In [1]: import numpy as np

In [2]: import numpy.linalg as la

In [3]: np.set_printoptions(precision=2, suppress=True, linewidth=120, floatmode="fixed")

In [4]: rd = lambda a: np.round(a, 2) + 0

In [5]: rng = np.random.default_rng(90)

In [6]: E = np.eye(4, dtype=int)[rng.permutation(4)] * np.array([-2, -2, -2, -2])

In [7]: E
Out[7]: 
array([[ 0, -2,  0,  0],
       [ 0,  0, -2,  0],
       [ 0,  0,  0, -2],
       [-2,  0,  0,  0]])

In [8]: x = np.array([1, 0, 0, 2])

In [9]: rhs = E @ x

In [10]: coef, lr = np.zeros(4), 1 / la.norm(E, 2) ** 2

In [11]: for i in range(6):
    ...:     coef -= lr * E.T @ (E @ coef - rhs)
    ...:     if i % 1 == 0: print(i, round(la.norm(E @ coef - rhs), 2))
    ...: 
0 0.0
1 0.0
2 0.0
3 0.0
4 0.0
5 0.0

In [12]: coef
Out[12]: array([1.00, 0.00, 0.00, 2.00])

In [13]: rd(la.cond(E))
Out[13]: np.float64(1.0)

In [14]: np.allclose(E @ E.T, E.T @ E)
Out[14]: True

In [15]: E @ E
Out[15]: 
array([[0, 0, 4, 0],
       [0, 0, 0, 4],
       [4, 0, 0, 0],
       [0, 4, 0, 0]])

In [16]: np.allclose(E, E.T)
Out[16]: False

In [17]: (E - E.T) / 2
Out[17]: 
array([[ 0.00, -1.00,  0.00,  1.00],
       [ 1.00,  0.00, -1.00,  0.00],
       [ 0.00,  1.00,  0.00, -1.00],
       [-1.00,  0.00,  1.00,  0.00]])

In [18]: rd(la.det(E))
Out[18]: np.float64(-16.0)

In [19]: rd(np.abs(la.eigvals(E)).max())
Out[19]: np.float64(2.0)

In [20]: np.trace(E)
Out[20]: np.int64(0)

In [21]: P = np.triu(np.array([[0, -1, 2, -2], [-2, 0, 1, 1], [1, 0, -1, 1], [0, 0, 0, 2]]), 1) + np.eye(4)

In [22]: B = P @ E @ la.inv(P)

In [23]: P @ E - E @ P
Out[23]: 
array([[ 4.00,  0.00,  4.00, -2.00],
       [-2.00,  0.00,  0.00,  0.00],
       [-2.00,  0.00,  0.00,  0.00],
       [ 0.00, -2.00,  4.00, -4.00]])

In [24]: np.trace(B), np.trace(E)
Out[24]: (np.float64(0.0), np.int64(0))

In [25]: rd(np.poly(B))
Out[25]: array([  1.00,   0.00,   0.00,   0.00, -16.00])

In [26]: B
Out[26]: 
array([[  4.00,   2.00,  -8.00,  10.00],
       [ -2.00,  -2.00,   4.00,  -8.00],
       [ -2.00,  -2.00,   6.00, -10.00],
       [ -2.00,  -2.00,   6.00,  -8.00]])

In [27]: O, r_ = la.qr(B)

In [28]: rd(O.T @ O)
Out[28]: 
array([[1.00, 0.00, 0.00, 0.00],
       [0.00, 1.00, 0.00, 0.00],
       [0.00, 0.00, 1.00, 0.00],
       [0.00, 0.00, 0.00, 1.00]])

In [29]: rd(r_)
Out[29]: 
array([[ -5.29,  -3.78,  12.09, -17.39],
       [  0.00,   1.31,  -1.75,   4.80],
       [  0.00,   0.00,  -1.63,   0.82],
       [  0.00,   0.00,   0.00,   1.41]])

In [30]: np.allclose(r_.T @ r_, B.T @ B)
Out[30]: True

In [31]: rd(O)
Out[31]: 
array([[-0.76, -0.65,  0.00,  0.00],
       [ 0.38, -0.44,  0.82,  0.00],
       [ 0.38, -0.44, -0.41, -0.71],
       [ 0.38, -0.44, -0.41,  0.71]])

In [32]: rd(np.abs(np.diag(r_)))
Out[32]: array([5.29, 1.31, 1.63, 1.41])

In [33]: rd(la.svd(E, compute_uv=False))
Out[33]: array([2.00, 2.00, 2.00, 2.00])

In [34]: A = np.load("mat.npy")

In [35]: A
Out[35]: 
array([[ 0,  0,  5],
       [ 5, 25,  0],
       [ 2, 10,  5],
       [ 0,  0,  0]])

In [36]: np.argsort(-la.norm(A, axis=0).round(6), kind="stable")[:3]
Out[36]: array([1, 2, 0])

In [37]: la.matrix_rank(A, rtol=0.1)
Out[37]: np.int64(2)

In [38]: cov = A.T @ A

In [39]: rd(la.svd(A, compute_uv=False) ** 2)
Out[39]: array([757.67,  46.33,   0.00])

In [40]: rd(la.eigvalsh(cov)[::-1])
Out[40]: array([757.67,  46.33,   0.00])

In [41]: np.diag(cov)
Out[41]: array([ 29, 725,  50])

In [42]: la.matrix_rank(cov)
Out[42]: np.int64(2)

In [43]: B = np.array([[1, 0, 3], [1, -3, 0], [3, -2, -3]])

In [44]: np.einsum("ij->j", A)
Out[44]: array([ 7, 35, 10])

In [45]: np.einsum("ij,ij->i", A, A)
Out[45]: array([ 25, 650, 129,   0])

In [46]: A @ B
Out[46]: 
array([[ 15, -10, -15],
       [ 30, -75,  15],
       [ 27, -40,  -9],
       [  0,   0,   0]])

In [47]: np.einsum("ik,kj->ij", A, B)
Out[47]: 
array([[ 15, -10, -15],
       [ 30, -75,  15],
       [ 27, -40,  -9],
       [  0,   0,   0]])

In [48]: x = np.array([3, 2, -2])

In [49]: A @ np.ones(3)
Out[49]: array([ 5.00, 30.00, 17.00,  0.00])

In [50]: (A @ x).argmax()
Out[50]: np.int64(1)

In [51]: la.norm(A @ x) <= la.norm(A, 2) * la.norm(x) + 1e-9
Out[51]: np.True_

In [52]: A @ (2 * x)
Out[52]: array([-20, 130,  32,   0])

In [53]: Uu, sv, VT = la.svd(A)

In [54]: vecs = VT[:(sv > 1e-8).sum()]

In [55]: x = A[1] + 4 * A[2] + rng.integers(2) * np.eye(3)[1]

In [56]: x
Out[56]: array([13.00, 66.00, 20.00])

In [57]: np.allclose(vecs.T @ vecs @ x, x)
Out[57]: False

In [58]: rd(np.diag(vecs.T @ vecs))
Out[58]: array([0.04, 0.96, 1.00])

In [59]: la.matrix_rank(np.vstack([A, x]))
Out[59]: np.int64(3)

In [60]: arr = np.loadtxt("block3.csv", delimiter=",")

In [61]: arr
Out[61]: 
array([[-31.00,   3.00,   2.00],
       [  2.00, -21.00,   1.00],
       [  1.00,   3.00,  -2.00]])

In [62]: rd(la.matrix_power(arr, 3))
Out[62]: 
array([[-30402.00,   5868.00,   1914.00],
       [  4074.00,  -9816.00,    282.00],
       [   714.00,   1332.00,   -138.00]])

In [63]: np.allclose(arr, arr.T)
Out[63]: False

In [64]: np.trace(arr)
Out[64]: np.float64(-54.0)

In [65]: rd(la.det(arr))
Out[65]: np.float64(-1140.0)

In [66]: rd(np.sort(np.abs(la.eigvals(arr))))
Out[66]: array([ 1.75, 20.66, 31.59])

In [67]: (arr - arr.T) / 2
Out[67]: 
array([[ 0.00,  0.50,  0.50],
       [-0.50,  0.00, -1.00],
       [-0.50,  1.00,  0.00]])

In [68]: x = np.array([-1, -9, 0])

In [69]: np.sign((arr @ x).round(6))
Out[69]: array([ 1.00,  1.00, -1.00])

In [70]: arr * x
Out[70]: 
array([[ 31.00, -27.00,   0.00],
       [ -2.00, 189.00,   0.00],
       [ -1.00, -27.00,  -0.00]])

In [71]: arr @ np.eye(3)[0]
Out[71]: array([-31.00,   2.00,   1.00])

In [72]: (arr * x).sum(axis=1)
Out[72]: array([  4.00, 187.00, -28.00])

In [73]: la.norm(arr @ x) <= la.norm(arr, 2) * la.norm(x) + 1e-9
Out[73]: np.True_

In [74]: Uu, sv, VT = la.svd(arr)

In [75]: rd(sv)
Out[75]: array([31.64, 20.73,  1.74])

In [76]: B = Uu[:, :2] @ np.diag(sv[:2]) @ VT[:2]

In [77]: la.matrix_rank(arr, rtol=0.05)
Out[77]: np.int64(3)

In [78]: rd(la.norm(arr - B, 2)), rd(sv[2])
Out[78]: (np.float64(1.74), np.float64(1.74))

In [79]: rd(np.abs(arr - B).max())
Out[79]: np.float64(1.71)
